>>> import numpy as np
>>> np.set_printoptions(suppress=True, linewidth=140)
>>> K = np.load("out2.npy")
>>> K
array([[ -2,  -2,   1,   0,  -1,   0,   1],
       [-10,  -2,   7,   0,   1,   0,   3],
       [ -2,  -2,   1,   0,  -1,   0,   1],
       [ -2,   2,   2,   0,   2,   0,   0],
       [-10,   2,   8,   0,   4,   0,   2],
       [ -8,   0,   6,   0,   2,   0,   2]])
>>> # rows and columns are dependent
>>> T = np.stack([K, -2 * K, K[::-1]])
>>> np.linalg.matrix_rank(T)
array([2, 2, 2])
>>> np.round(np.linalg.norm(T, axis=(1, 2)), 1)
array([22.3, 44.6, 22.3])
>>> r = np.linalg.matrix_rank(K)
>>> r
np.int64(2)
>>> null = np.linalg.svd(K)[2][r:].T
>>> np.allclose(K @ null, 0)
True
>>> [int(np.linalg.matrix_rank(np.delete(K, i, axis=0))) for i in range(6)]
[2, 2, 2, 2, 2, 2]
>>> np.allclose(K[:-1].T @ np.linalg.lstsq(K[:-1].T, K[-1])[0], K[-1])
True
>>> np.linalg.lstsq(K[:-1].T, K[-1])[2]
np.int32(2)
>>> round(np.trace(np.linalg.pinv(K) @ K), 1)
np.float64(2.0)
>>> np.unique(K.round(6), axis=0).shape
(5, 7)
>>> J = np.loadtxt("test14.csv", delimiter=",")
>>> J
array([[0., 5., 0., 0., 0., 0., 0.],
       [5., 3., 5., 0., 0., 0., 0.],
       [0., 5., 1., 5., 0., 0., 0.],
       [0., 0., 5., 2., 5., 0., 0.],
       [0., 0., 0., 5., 3., 5., 0.],
       [0., 0., 0., 0., 5., 2., 5.],
       [0., 0., 0., 0., 0., 5., 3.]])
>>> x = np.array([-2, -1, -2, 2, -3, 3, 3])
>>> np.linalg.norm(J @ x) <= np.linalg.norm(J, 2) * np.linalg.norm(x) + 1e-9
np.True_
>>> J @ np.eye(7)[0]
array([0., 5., 0., 0., 0., 0., 0.])
>>> J @ x
array([ -5., -23.,   3., -21.,  16.,   6.,  24.])
>>> (J * x).sum(axis=1)
array([ -5., -23.,   3., -21.,  16.,   6.,  24.])
>>> rng = np.random.default_rng(84565)
>>> th = np.sort(rng.uniform(-2, 2, 26))
>>> M = np.c_[th, th ** 2, th ** 3] @ np.array([[0, 0, 0, 1], [0, 2, 2, 2], [1, -2, 2, -1]])
>>> M.round(1) + 0
array([[-4.6, 14.6, -3.6,  8.4],
       [-3.8, 12.6, -2.8,  7.2],
       [-2.7,  9.2, -1.5,  5.1],
       [-2.2,  7.9, -1. ,  4.3],
       [-1.7,  6.3, -0.6,  3.4],
       [-1.5,  5.7, -0.4,  3. ],
       [-1.4,  5.4, -0.3,  2.8],
       [-1.2,  4.5, -0.1,  2.3],
       [-0.8,  3.3,  0.1,  1.6],
       [-0.6,  2.5,  0.2,  1.1],
       [-0.4,  1.9,  0.3,  0.8],
       [-0.3,  1.3,  0.3,  0.4],
       [-0.2,  1.2,  0.3,  0.4],
       [-0.1,  0.5,  0.2,  0. ],
       [ 0. ,  0.2,  0.1, -0.1],
       [ 0. ,  0. ,  0. , -0.1],
       [ 0. ,  0. ,  0. ,  0.1],
       [ 0. ,  0.1,  0.3,  0.5],
       [ 0.1,  0.2,  0.7,  0.8],
       [ 0.1,  0.3,  0.8,  0.9],
       [ 0.2,  0.3,  1.2,  1.1],
       [ 0.3,  0.3,  1.5,  1.3],
       [ 0.4,  0.3,  1.8,  1.4],
       [ 1.6, -0.5,  5.9,  2.3],
       [ 7.5, -7.3, 22.6,  2.1],
       [ 7.9, -7.9, 23.9,  2. ]])
>>> dist = np.linalg.norm(M[:, None] - M[None], axis=-1)
>>> np.round(np.linalg.norm(M, axis=1), 1)
array([17.9, 15.3, 10.9,  9.3,  7.4,  6.7,  6.3,  5.2,  3.7,  2.8,  2.2,  1.4,  1.3,  0.5,  0.2,  0.1,  0.1,  0.6,  1.1,  1.2,  1.7,  2. ,
        2.3,  6.5, 25. , 26.5])
>>> np.round(np.linalg.norm(M - M.mean(axis=0), axis=1), 1)
array([15.5, 12.9,  8.5,  6.9,  5.1,  4.4,  4. ,  3.1,  2.1,  2. ,  2.1,  2.6,  2.6,  3.3,  3.6,  3.7,  3.6,  3.2,  2.8,  2.7,  2.5,  2.4,
        2.3,  5.2, 24.1, 25.6])
>>> (dist + 1e9 * np.eye(26)).round(6).argmin(axis=1)
array([ 1,  0,  3,  2,  5,  6,  5,  6,  9, 10,  9, 12, 11, 14, 15, 14, 15, 16, 19, 18, 21, 20, 21, 22, 25, 24])
>>> dist[:5, :5].round(1)
array([[ 0. ,  2.6,  7. ,  8.6, 10.6],
       [ 2.6,  0. ,  4.4,  6. ,  8. ],
       [ 7. ,  4.4,  0. ,  1.6,  3.6],
       [ 8.6,  6. ,  1.6,  0. ,  2. ],
       [10.6,  8. ,  3.6,  2. ,  0. ]])
>>> dist[0].round(6).argsort(kind="stable")[:4]
array([0, 1, 2, 3])
